>>> import numpy as np
>>> np.set_printoptions(precision=2, suppress=True, linewidth=200, floatmode="fixed")
>>> f = np.array([2, 4, -4])
>>> rng = np.random.default_rng(58)
>>> A = np.outer(rng.normal(size=23), f) + 0.02 * rng.normal(size=(23, 3))
>>> A
array([[-1.18, -2.31,  2.34],
       [ 0.17,  0.34, -0.36],
       [-4.23, -8.43,  8.45],
       [-2.80, -5.57,  5.58],
       [-1.53, -3.06,  3.04],
       [-0.48, -0.89,  0.92],
       [ 1.48,  2.94, -2.92],
       [ 0.26,  0.43, -0.47],
       [-0.91, -1.71,  1.69],
       [-0.61, -1.29,  1.29],
       [-0.41, -0.87,  0.92],
       [-0.65, -1.23,  1.22],
       [-1.57, -3.14,  3.17],
       [-1.44, -2.90,  2.91],
       [-0.12, -0.25,  0.26],
       [-0.55, -1.14,  1.12],
       [-1.98, -3.94,  3.93],
       [ 0.35,  0.67, -0.64],
       [ 0.54,  1.14, -1.12],
       [-1.27, -2.50,  2.50],
       [-0.81, -1.57,  1.56],
       [ 0.10,  0.26, -0.25],
       [ 2.35,  4.65, -4.65]])
>>> Uu, sig, Vt = np.linalg.svd(A)
>>> sig
array([21.27,  0.11,  0.07])
>>> np.argmax(sig[:-1] / (sig[1:] + 1e-6)) + 1
np.int64(1)
>>> other = Uu[:, :1] @ np.diag(sig[:1]) @ Vt[:1]
>>> round(float(np.abs(A - other).max()), 2)
0.05
>>> f = np.array([3, 0, 2])
>>> np.polyval(f, A[7])
array([2.21, 2.55, 2.67])
>>> np.correlate(A[7], A[3], "full")
array([ 1.46,  0.92, -5.75,  1.44,  1.32])
>>> x0 = np.array([1, 1, -1])
>>> rhs = A @ x0
>>> b, lr = np.zeros(3), 1 / np.linalg.norm(A, 2) ** 2
>>> for i in range(6):
...     b -= lr * A.T @ (A @ b - rhs)
...     if i % 2 == 0: print(i, round(np.linalg.norm(A @ b - rhs), 2))
... 
0 0.05
2 0.05
4 0.05
>>> round(np.linalg.cond(A), 2)
np.float64(296.49)
>>> b
array([ 0.56,  1.11, -1.11])
